$ python3 -q
>>> import numpy as np
>>> import numpy.linalg as la
>>> np.set_printoptions(suppress=True, linewidth=200)
>>> rnd = lambda a: np.round(a, 3) + 0
>>> rng = np.random.default_rng(8711)
>>> E = rng.normal(size=(22, 3))
>>> E = 3 * E / la.norm(E, axis=1, keepdims=True)
>>> rnd(E)
array([[-0.271,  2.985, -0.128],
       [-0.062, -2.899, -0.77 ],
       [ 2.26 , -1.932, -0.399],
       [-0.919, -1.843,  2.181],
       [ 0.897, -2.358, -1.624],
       [ 1.386,  0.016,  2.661],
       [ 0.196,  2.994,  0.002],
       [ 2.335,  1.731, -0.742],
       [-2.186,  1.822, -0.949],
       [ 0.395,  0.268, -2.962],
       [-0.721, -2.463,  1.553],
       [ 1.747,  1.053, -2.2  ],
       [-2.743,  0.748, -0.957],
       [ 1.91 ,  2.251, -0.533],
       [-0.298,  2.588,  1.488],
       [-0.338,  0.531,  2.933],
       [-1.72 ,  1.817,  1.655],
       [ 0.456,  2.595, -1.434],
       [ 2.152,  0.608,  2.   ],
       [ 0.691, -0.191, -2.913],
       [-0.993,  2.175, -1.812],
       [-1.326, -2.34 ,  1.329]])
>>> Xc = (E - E.mean(axis=0)) / E.std(axis=0)
>>> print(rnd(Xc.std(axis=0)))
[1. 1. 1.]
>>> b = la.lstsq(np.delete(Xc, 1, axis=1), Xc[:, 1])[0]
>>> rnd(b)
array([-0.031, -0.129])
>>> rnd(1 - np.var(Xc[:, 1] - np.delete(Xc, 1, axis=1) @ b))
np.float64(0.017)
>>> print(np.abs(b).argmax())
1
>>> Xc = E - E.mean(axis=0)
>>> Uu, s, Vt = la.svd(Xc, full_matrices=False)
>>> print(np.abs(Vt[0]).argmax())
1
>>> print(np.searchsorted(np.cumsum(s ** 2) / (s ** 2).sum(), 0.9) + 1)
3
>>> rnd(Xc.mean(axis=0))
array([0., 0., 0.])
>>> np.abs(Uu[:, 0]).argmax()
np.int64(10)
>>> rnd((s ** 2).sum() ** 2 / (s ** 4).sum())
np.float64(2.788)
>>> print((np.sign(Uu[:, 0]) == np.sign(Uu[0, 0])).astype(int))
[1 0 0 0 0 0 1 1 1 1 0 1 1 1 1 0 1 1 0 1 1 0]
>>> rnd(np.abs(Vt[-1]))
array([0.946, 0.095, 0.311])
>>> print(rnd(s ** 2 / (s ** 2).sum()))
[0.445 0.336 0.22 ]
>>> rnd(s)
array([9.262, 8.044, 6.506])
>>> labels = E[:, 2] > np.median(E[:, 2])
>>> r0 = E[labels].mean(axis=0) - E[~labels].mean(axis=0)
>>> print(labels.astype(int))
[1 0 1 1 0 1 1 0 0 0 1 0 0 0 1 1 1 0 1 0 0 1]
>>> rnd(r0)
array([-0.186, -0.385,  2.925])
>>> rnd((((E - E.mean(axis=0)) @ r0 > 0) == labels).mean())
np.float64(0.864)
>>> K = np.arange(12).reshape(3, 4) + 3
>>> K
array([[ 3,  4,  5,  6],
       [ 7,  8,  9, 10],
       [11, 12, 13, 14]])
>>> # looks like rank 2
>>> Uu, s, Vt = la.svd(K)
>>> np.argmax(s[:-1] / (s[1:] + 1e-6)) + 1
np.int64(2)
>>> Y = Uu[:, :2] @ np.diag(s[:2]) @ Vt[:2]
>>> rnd(np.abs(K - Y).max())
np.float64(0.0)
>>> rnd(Y)
array([[ 3.,  4.,  5.,  6.],
       [ 7.,  8.,  9., 10.],
       [11., 12., 13., 14.]])
>>> F = np.maximum(np.array([[-2],
...     [-4],
...     [9],
...     [-9],
...     [-6],
...     [7],
...     [-6],
...     [8],
...     [0],
...     [4],
...     [-3],
...     [4],
...     [-3],
...     [-8],
...     [9],
...     [8],
...     [-5],
...     [-2],
...     [0],
...     [-7],
...     [2],
...     [3]]) @ np.array([[1, 1, 1]]) + np.array([3, 1, 0]), 0)
>>> F
array([[ 1,  0,  0],
       [ 0,  0,  0],
       [12, 10,  9],
       [ 0,  0,  0],
       [ 0,  0,  0],
       [10,  8,  7],
       [ 0,  0,  0],
       [11,  9,  8],
       [ 3,  1,  0],
       [ 7,  5,  4],
       [ 0,  0,  0],
       [ 7,  5,  4],
       [ 0,  0,  0],
       [ 0,  0,  0],
       [12, 10,  9],
       [11,  9,  8],
       [ 0,  0,  0],
       [ 1,  0,  0],
       [ 3,  1,  0],
       [ 0,  0,  0],
       [ 5,  3,  2],
       [ 6,  4,  3]])
>>> Xc = (F - F.mean(axis=0)) / F.std(axis=0)
>>> Xc.std(axis=0)
array([1., 1., 1.])
>>> np.argwhere(np.abs(Xc) > 2)
array([], shape=(0, 2), dtype=int64)
>>> b = la.lstsq(np.delete(Xc, 0, axis=1), Xc[:, 0])[0]
>>> np.abs(b).argmax()
np.int64(0)
>>> print(rnd(b))
[ 2.345 -1.361]
>>> gram = np.cov(F, rowvar=False)
>>> np.argwhere(np.triu(np.abs(np.corrcoef(F.T)) > 0.8, 1))
array([[0, 1],
       [0, 2],
       [1, 2]])
>>> print(np.median(F, axis=0))
[2.  0.5 0. ]
>>> rnd(np.corrcoef(F.T))
array([[1.   , 0.99 , 0.975],
       [0.99 , 1.   , 0.996],
       [0.975, 0.996, 1.   ]])
>>> rnd(np.polyfit(F[:, 1], F[:, 0], 1))
array([1.19 , 0.529])
>>> gram.shape
(3, 3)
>>> rnd(la.eigvalsh(gram)[::-1])
array([47.736,  0.418,  0.006])
>>> def softmax(z):
...     e = np.exp(z - z.max(axis=-1, keepdims=True))
...     return e / e.sum(axis=-1, keepdims=True)
... 
>>> rnd(softmax(F[20] + 3))
array([0.844, 0.114, 0.042])
>>> rnd(softmax(F[20]))
array([0.844, 0.114, 0.042])
>>> rnd(softmax(10 * F[20]))
array([1., 0., 0.])
>>> S = F @ F.T / np.sqrt(3)
>>> softmax(S).round(6).argmax(axis=1)
array([2, 0, 2, 0, 0, 2, 0, 2, 2, 2, 0, 2, 0, 0, 2, 2, 0, 2, 2, 0, 2, 2])
>>> rnd(softmax(S)[20] @ F)
array([11.997,  9.997,  8.997])
>>> Xc = F - F.mean(axis=0)
>>> Uu, s, Vt = la.svd(Xc, full_matrices=False)
>>> rnd(np.abs(Vt[-1]))
array([0.26 , 0.797, 0.545])
>>> print(rnd(s))
[31.662  2.964  0.349]
>>> rnd(s ** 2 / (s ** 2).sum())
array([0.991, 0.009, 0.   ])
>>> print(np.abs(Vt[0]).argmax())
0
>>> print(la.cond(F) > 100)
True
>>> print(np.argsort(-la.norm(F, axis=0).round(6), kind="stable")[:3])
[0 1 2]
>>> rnd(np.abs(la.svd(F)[2][-1]))
array([0.246, 0.794, 0.556])
>>> la.matrix_rank(F, rtol=0.1)
np.int64(1)
>>> [round(float(x), 3) for x in la.svd(F, compute_uv=False)[:3]]
[41.037, 3.434, 0.363]
>>> s = 20 * 0.9 ** np.arange(3)
>>> J = rng.normal(size=(14, 3)) * rng.permutation(s)
>>> rnd(J)
array([[  4.438,  -8.46 ,   3.08 ],
       [ -1.605,  -7.407,  11.667],
       [ 22.853,  -0.106,   6.464],
       [ -0.309,   2.938, -18.176],
       [-10.796,  22.248,  11.035],
       [ 14.77 ,  24.765,  11.683],
       [-11.624,   8.366,  18.904],
       [-20.76 , -18.878,   1.587],
       [ -8.818,  -5.837, -39.416],
       [ -7.203,  -3.735,  -3.726],
       [ 21.829,  12.32 ,   4.492],
       [ 18.05 , -17.254, -11.061],
       [ 16.031,  -0.12 ,  -1.488],
       [  5.678, -11.053,  29.327]])
>>> hat = J @ la.solve(J.T @ J, J.T)
>>> np.trace(hat)
np.float64(3.0)
>>> rnd(hat @ J[:, 1])
array([ -8.46 ,  -7.407,  -0.106,   2.938,  22.248,  24.765,   8.366, -18.878,  -5.837,  -3.735,  12.32 , -17.254,  -0.12 , -11.053])
>>> Uu, s, Vt = la.svd(J, full_matrices=False)
>>> rnd(Uu.T @ J @ Vt.T)
array([[64.222,  0.   ,  0.   ],
       [ 0.   , 50.803,  0.   ],
       [ 0.   ,  0.   , 44.258]])
>>> rnd(np.cumsum(s ** 2) / np.sum(s ** 2))
array([0.476, 0.774, 1.   ])
>>> rnd(Vt @ Vt.T)
array([[1., 0., 0.],
       [0., 1., 0.],
       [0., 0., 1.]])
>>> (s > 1e-8).sum()
np.int64(3)
>>> Xc = J - J.mean(axis=0)
>>> V = la.svd(Xc)[2][:1]
>>> Y = Xc - Xc @ V.T @ V
>>> print(la.norm(Y, axis=1).round(6).argmax())
7
>>> print(rnd(Y.std(axis=0)))
[12.687 10.934  6.079]
>>> rnd(np.diag(V.T @ V))
array([0.07 , 0.152, 0.778])
>>> rnd(np.cov(Xc @ V.T, rowvar=False))
np.float64(311.359)
>>> rnd(la.norm(J[8] - J[13]))
np.float64(70.449)
>>> print(rnd(la.norm(J, axis=0)))
[51.639 47.848 60.895]
>>> print(rnd(la.norm(J[8], 1)), rnd(la.norm(J[8], np.inf)))
54.071 39.416
>>> mat = np.loadtxt("m.csv", delimiter=",")
>>> mat
array([[ 0.275,  1.131,  0.866],
       [-0.03 , -0.047, -0.044],
       [ 1.087,  4.325,  3.239],
       [-0.26 , -1.029, -0.784],
       [ 0.882,  3.501,  2.626],
       [ 0.42 ,  1.666,  1.237],
       [-0.452, -1.84 , -1.417],
       [ 0.482,  2.043,  1.53 ],
       [ 1.949,  7.674,  5.749],
       [-2.013, -8.105, -6.133],
       [ 1.168,  4.72 ,  3.503],
       [ 0.413,  1.623,  1.269]])
>>> rnd(softmax(mat[10]))
array([0.022, 0.755, 0.224])
>>> rnd(softmax(mat[10] + -2))
array([0.022, 0.755, 0.224])
>>> print(rnd(softmax(10 * mat[10])))
[0. 1. 0.]
>>> print(rnd(softmax(mat).sum(axis=1)))
[1. 1. 1. 1. 1. 1. 1. 1. 1. 1. 1. 1.]
>>> S = mat @ mat.T / np.sqrt(3)
>>> rnd(softmax(S)[10] @ mat)
array([1.949, 7.674, 5.749])
>>> m1 = np.array([[3.0, 1.0, 0.0], [0.0, 3.0, 1.0], [0.0, 0.0, 3.0]])
>>> [int(la.matrix_rank(la.matrix_power(m1, p))) for p in range(1, 4)]
[3, 3, 3]
>>> print(rnd(np.sort(la.eigvals(m1))))
[3. 3. 3.]
>>> Y = m1[0, 0] * m1[1:] - np.outer(m1[1:, 0], m1[0])
>>> Y
array([[0., 9., 3.],
       [0., 0., 9.]])
>>> la.matrix_rank(Y), la.matrix_rank(m1)
(np.int64(2), np.int64(3))
>>> W0 = np.array([[-1, 3, 2, 3], [1, -2, -2, 1], [-2, 0, 1, 0]])
>>> Y = np.array([[1, 2, 0], [1, 3, 1], [0, 3, 1], [1, 3, 2]])
>>> np.vstack([W0, Y.T]).shape
(6, 4)
>>> Y.T @ W0.T
array([[ 5,  0, -2],
       [22, -7, -1],
       [11, -2,  1]])
>>> W0 @ Y
array([[ 5, 22, 11],
       [ 0, -7, -2],
       [-2, -1,  1]])
>>> print(la.matrix_rank(np.vstack([W0, Y.T])))
4
>>> Uu, s, Vt = la.svd(W0, full_matrices=False)
>>> rnd(np.sqrt((s ** 2).sum())), rnd(la.norm(W0))
(np.float64(6.164), np.float64(6.164))
>>> rnd(np.abs(Vt[0]))
array([0.332, 0.658, 0.536, 0.411])
>>> rnd(s)
array([5.296, 2.68 , 1.665])
>>> print(Uu.shape, s.shape, Vt.shape)
(3, 3) (3,) (3, 4)
>>> x = np.array([-5, -3, -3, -5])
>>> h1 = np.maximum(W0 @ x, 0)
>>> np.flatnonzero(h1 > 1e-9)
array([1, 2])
>>> print(W0 * (h1 > 1e-9)[:, None])
[[ 0  0  0  0]
 [ 1 -2 -2  1]
 [-2  0  1  0]]
>>> rnd(np.tanh(W0 @ x))
array([-1.   ,  0.964,  1.   ])
>>> W = np.array([[3, 4, 8, 7, 6, 7],
...     [4, 3, 6, 4, 7, 9],
...     [5, 1, 6, 5, 5, 1],
...     [4, 5, 6, 1, 5, 4]])
>>> b = np.array([6, 6, 1, 7, 9, 6])
>>> H = np.maximum(W0 @ W + b, 0)
>>> H
array([[37, 28, 41, 25, 49, 40],
       [ 0,  7,  0,  0,  0,  0],
       [ 5,  0,  0,  0,  2,  0]])
>>> rnd((H > 0).mean(axis=0))
array([0.667, 0.667, 0.333, 0.333, 0.667, 0.333])
>>> W2 = np.array([[0, -2, -1],
...     [2, 1, 1],
...     [2, 2, 0],
...     [-2, 1, 0],
...     [-1, -1, -1],
...     [-2, -1, 1]])
>>> H @ W2
array([[-41, -28, -18],
       [ 14,   7,   7],
       [ -2, -12,  -7]])
